% ipython --no-banner

In [1]: import numpy as np

In [2]: from numpy import linalg as LA

In [3]: np.set_printoptions(precision=2, suppress=True, linewidth=160)

In [4]: def rd(a):
   ...:     return np.round(a, 2) + 0
   ...: 

In [5]: W0 = np.load("data.npy")

In [6]: W0
Out[6]: 
array([[1.  , 0.5 , 0.25, 0.12],
       [0.5 , 1.  , 0.5 , 0.25],
       [0.25, 0.5 , 1.  , 0.5 ],
       [0.12, 0.25, 0.5 , 1.  ]])

In [7]: rng = np.random.default_rng(6)

In [8]: z = rng.permutation(4)

In [9]: z
Out[9]: array([0, 3, 1, 2])

In [10]: M2 = W0[z][:, z]

In [11]: np.diag(M2)
Out[11]: array([1., 1., 1., 1.])

In [12]: rd(np.sort(np.abs(LA.eigvals(M2))))
Out[12]: array([0.38, 0.54, 1.  , 2.08])

In [13]: M2
Out[13]: 
array([[1.  , 0.12, 0.5 , 0.25],
       [0.12, 1.  , 0.25, 0.5 ],
       [0.5 , 0.25, 1.  , 0.5 ],
       [0.25, 0.5 , 0.5 , 1.  ]])

In [14]: np.trace(M2)
Out[14]: np.float64(4.0)

In [15]: low = LA.cholesky(W0)

In [16]: rd(low @ low.T)
Out[16]: 
array([[1.  , 0.5 , 0.25, 0.12],
       [0.5 , 1.  , 0.5 , 0.25],
       [0.25, 0.5 , 1.  , 0.5 ],
       [0.12, 0.25, 0.5 , 1.  ]])

In [17]: LA.eigvalsh(W0).min() > 0
Out[17]: np.True_

In [18]: print(rd(np.diag(low) ** 2))
[1.   0.75 0.75 0.75]

In [19]: E = np.loadtxt("arr.csv", delimiter=",")

In [20]: print(E)
[[-5.  4.  4. -1.  2. -4.  2.  5.  3. -3. -4.  1.]
 [-4. -1.  5. -4.  5. -5. -4.  1.  5.  2.  1.  4.]
 [ 2.  2.  4.  4. -4. -1.  4.  2.  5.  0.  3. -2.]
 [ 2.  4. -1.  1. -5. -5. -2.  3.  5.  4.  5. -5.]
 [ 0. -4. -5. -5.  1.  4.  1.  0.  0.  0. -3.  1.]
 [-5. -3. -3. -3. -5. -5.  5. -1.  2.  0.  3.  2.]
 [ 5.  3. -1.  2. -1. -5.  1.  3. -4.  2. -2.  1.]
 [-5.  1.  1. -1. -2.  3.  4. -5. -4.  1. -3. -2.]
 [-4.  2. -1.  3.  1.  1.  5. -5. -5. -5.  1. -3.]
 [-2. -2. -2. -5. -5. -3.  5.  0. -3.  0. -2. -2.]
 [-5.  1.  1. -1. -2.  3.  4. -5. -4.  1. -3. -2.]
 [ 0.  2.  4.  0.  1.  4. -5.  5.  5.  5.  3.  5.]
 [ 0. -1. -2.  1.  4. -2. -2. -5. -3. -1.  0.  4.]]

In [21]: # row 10 repeats row 7

In [22]: blk = np.stack([E, -2 * E, E[::-1]])

In [23]: np.einsum("bij,cij->bc", blk, blk)
Out[23]: 
array([[ 1674., -3348.,   186.],
       [-3348.,  6696.,  -372.],
       [  186.,  -372.,  1674.]])

In [24]: LA.matrix_rank(blk)
Out[24]: array([12, 12, 12])

In [25]: rd(LA.norm(blk, axis=(1, 2)))
Out[25]: array([40.91, 81.83, 40.91])

In [26]: (blk @ E.T).shape
Out[26]: (3, 13, 13)

In [27]: Q, evecs = LA.qr(E[:, :3])[0], LA.qr(E[:, 3:])[0]

In [28]: s = LA.svd(Q.T @ evecs, compute_uv=False)

In [29]: print(rd(s))
[0.99 0.78 0.65]

In [30]: rd(np.degrees(np.arccos(s.clip(0, 1))))
Out[30]: array([ 6.25, 38.75, 49.68])

In [31]: x = np.array([3, 2, 3, 3, 0, 1, 0, 0, 0, 2, 1, 1])

In [32]: np.einsum("ij,j->i", E, x)
Out[32]: array([-11.,  -7.,  34.,  17., -36., -39.,  22., -13., -13., -38., -13.,  38.,  -5.])

In [33]: E @ x
Out[33]: array([-11.,  -7.,  34.,  17., -36., -39.,  22., -13., -13., -38., -13.,  38.,  -5.])

In [34]: print(np.sign((E @ x).round(6)))
[-1. -1.  1.  1. -1. -1.  1. -1. -1. -1. -1.  1. -1.]

In [35]: (E * x).sum(axis=1)
Out[35]: array([-11.,  -7.,  34.,  17., -36., -39.,  22., -13., -13., -38., -13.,  38.,  -5.])

In [36]: print(E @ np.eye(12)[6])
[ 2. -4.  4. -2.  1.  5.  1.  4.  5.  5.  4. -5. -2.]

In [37]: E @ np.ones(12)
Out[37]: array([  4.,   5.,  19.,   6., -10., -13.,   4., -12., -10., -21., -12.,  29.,  -7.])

In [38]: LA.norm(E @ x) <= LA.norm(E, 2) * LA.norm(x) + 1e-9
Out[38]: np.True_
